In [1]: import numpy as np

In [2]: import numpy.linalg as la

In [3]: np.set_printoptions(precision=2, suppress=True, linewidth=100)

In [4]: F = np.load("case2.npy")

In [5]: print(F)
[[ 0  0  6  6]
 [ 0  0 -4 -4]
 [ 0  0  2  2]]

In [6]: # columns 0 and 1 are equal

In [7]: left, sv, VT = la.svd(F)

In [8]: print(np.argmax(sv[:-1] / (sv[1:] + 1e-6)) + 1)
1

In [9]: print(sv.round(2) + 0)
[10.58  0.    0.  ]

In [10]: M2 = left[:, :1] @ np.diag(sv[:1]) @ VT[:1]

In [11]: print(round(la.norm(F - M2) / la.norm(F), 2))
0.0

In [12]: print(M2)
[[ 0.  0.  6.  6.]
 [ 0.  0. -4. -4.]
 [ 0.  0.  2.  2.]]

In [13]: print(la.matrix_rank(M2))
1

In [14]: print(round(float(np.abs(F - M2).max()), 2))
0.0

In [15]: print(la.matrix_rank(F, rtol=0.05))
1

In [16]: M2 = F / la.norm(F, axis=1, keepdims=True)

In [17]: C2 = M2 @ M2.T

In [18]: print((np.abs(C2) > 0.9).astype(int))
[[1 1 1]
 [1 1 1]
 [1 1 1]]

In [19]: print(la.norm(M2, axis=1))
[1. 1. 1.]

In [20]: print((C2 - 2 * np.eye(3)).round(6).argmax(axis=1))
[2 0 0]

In [21]: x0 = np.array([1, 3, 0, 2])

In [22]: h = np.maximum(F @ x0, 0)

In [23]: print(np.tanh(F @ x0))
[ 1. -1.  1.]

In [24]: print(F * (h > 1e-9)[:, None])
[[0 0 6 6]
 [0 0 0 0]
 [0 0 2 2]]

In [25]: print(np.maximum(F @ x0, 0) - np.maximum(-F @ x0, 0))
[12 -8  4]

In [26]: print(h)
[12  0  4]

In [27]: m1 = np.load("a.npy")

In [28]: print(m1)
[[6. 1. 1. 1. 1.]
 [1. 6. 1. 1. 1.]
 [1. 1. 6. 1. 1.]
 [1. 1. 1. 6. 1.]
 [1. 1. 1. 1. 6.]]

In [29]: # symmetric

In [30]: def softmax(z):
    ...:     e = np.exp(z - z.max(axis=-1, keepdims=True))
    ...:     return e / e.sum(axis=-1, keepdims=True)
    ...: 

In [31]: print(softmax(m1).sum(axis=1))
[1. 1. 1. 1. 1.]

In [32]: S = m1 @ m1.T / np.sqrt(5)

In [33]: print(np.round(softmax(S), 2) + 0)
[[1. 0. 0. 0. 0.]
 [0. 1. 0. 0. 0.]
 [0. 0. 1. 0. 0.]
 [0. 0. 0. 1. 0.]
 [0. 0. 0. 0. 1.]]

In [34]: T = np.stack([F, -1 * F, F[::-1]])

In [35]: print(T.shape)
(3, 3, 4)

In [36]: print((T @ F.T).shape)
(3, 3, 3)

In [37]: print(la.norm(T, axis=(1, 2)))
[10.58 10.58 10.58]

In [38]: print(T.sum(axis=0))
[[ 0  0  2  2]
 [ 0  0 -4 -4]
 [ 0  0  6  6]]

In [39]: O = m1.astype(float).copy()

In [40]: for j in range(5):
    ...:     O[:, j] -= O[:, :j] @ (O[:, :j].T @ O[:, j])
    ...:     O[:, j] /= la.norm(O[:, j])
    ...: 

In [41]: print(np.round(O.T @ m1, 2) + 0)
[[6.32 2.37 2.37 2.37 2.37]
 [0.   5.86 1.6  1.6  1.6 ]
 [0.   0.   5.64 1.21 1.21]
 [0.   0.   0.   5.51 0.97]
 [0.   0.   0.   0.   5.42]]

In [42]: print(O)
[[ 0.95 -0.21 -0.16 -0.13 -0.11]
 [ 0.16  0.96 -0.16 -0.13 -0.11]
 [ 0.16  0.11  0.97 -0.13 -0.11]
 [ 0.16  0.11  0.08  0.97 -0.11]
 [ 0.16  0.11  0.08  0.06  0.98]]

In [43]: print(np.round(O.T @ O, 2) + 0)
[[1. 0. 0. 0. 0.]
 [0. 1. 0. 0. 0.]
 [0. 0. 1. 0. 0.]
 [0. 0. 0. 1. 0.]
 [0. 0. 0. 0. 1.]]

In [44]: mat = np.array([[1, 1, 0, 0, 0, 0, 0],
    ...:     [0, 0, 0, 0, 0, 0, 0],
    ...:     [0, 0, 0, 0, 3, 3, 0],
    ...:     [0, 0, 0, 1, 0, 2, 2],
    ...:     [2, 2, 0, 1, 0, 0, 0]])

In [45]: # rows and columns are dependent

In [46]: left, sv, VT = la.svd(mat)

In [47]: V = VT[:(sv > 1e-8).sum()]

In [48]: rng = np.random.default_rng(337122)

In [49]: x0 = mat[1] + 2 * mat[2] + rng.integers(2) * np.eye(7)[3]

In [50]: print(x0)
[0. 0. 0. 0. 6. 6. 0.]

In [51]: print(np.round(V.T @ V, 2) + 0)
[[ 0.5   0.5   0.    0.    0.    0.    0.  ]
 [ 0.5   0.5   0.    0.    0.    0.    0.  ]
 [ 0.    0.    0.    0.    0.    0.    0.  ]
 [ 0.    0.    0.    1.    0.    0.    0.  ]
 [ 0.    0.    0.    0.    0.67  0.33 -0.33]
 [ 0.    0.    0.    0.    0.33  0.67  0.33]
 [ 0.    0.    0.    0.   -0.33  0.33  0.67]]

In [52]: print(round(la.norm(x0 - V.T @ V @ x0), 2))
0.0

In [53]: print(np.allclose(V.T @ V @ x0, x0))
True

In [54]: print(la.matrix_rank(np.vstack([mat, x0])))
4

In [55]: left, sv, VT = la.svd(mat)

In [56]: print(np.argmax(sv[:-1] / (sv[1:] + 1e-6)) + 1)
4

In [57]: M2 = left[:, :4] @ np.diag(sv[:4]) @ VT[:4]

In [58]: print(la.matrix_rank(mat, rtol=0.05))
4

In [59]: print(round(la.norm(mat - M2) / la.norm(mat), 2))
0.0

In [60]: W = np.array([[7, 1, 7, 4, 5, 5],
    ...:     [4, 9, 2, 1, 9, 8],
    ...:     [7, 4, 2, 3, 9, 6],
    ...:     [0, 6, 5, 0, 2, 3],
    ...:     [3, 8, 3, 0, 8, 9],
    ...:     [1, 2, 3, 1, 5, 3],
    ...:     [9, 1, 2, 8, 2, 9]])

In [61]: beta = np.array([2, -1, -1, -2, 1, -2])

In [62]: H = np.maximum(mat @ W + beta, 0)

In [63]: print((H > 0).mean(axis=0))
[1.  0.8 0.8 0.8 1.  0.8]

In [64]: print(la.matrix_rank(H))
5

In [65]: cent = np.array([[-1, -4, 0],
    ...:     [3, -3, 3],
    ...:     [1, -1, 3],
    ...:     [1, 4, -4],
    ...:     [0, -3, 5],
    ...:     [1, 4, 0]])

In [66]: print(W @ cent)
[[ 12 -17  33]
 [ 34 -36  74]
 [ 16 -33  51]
 [ 26 -17  43]
 [ 33 -27  73]
 [ 12 -12  36]
 [ 13  21 -13]]

In [67]: print(la.matrix_rank(mat, rtol=0.1))
3
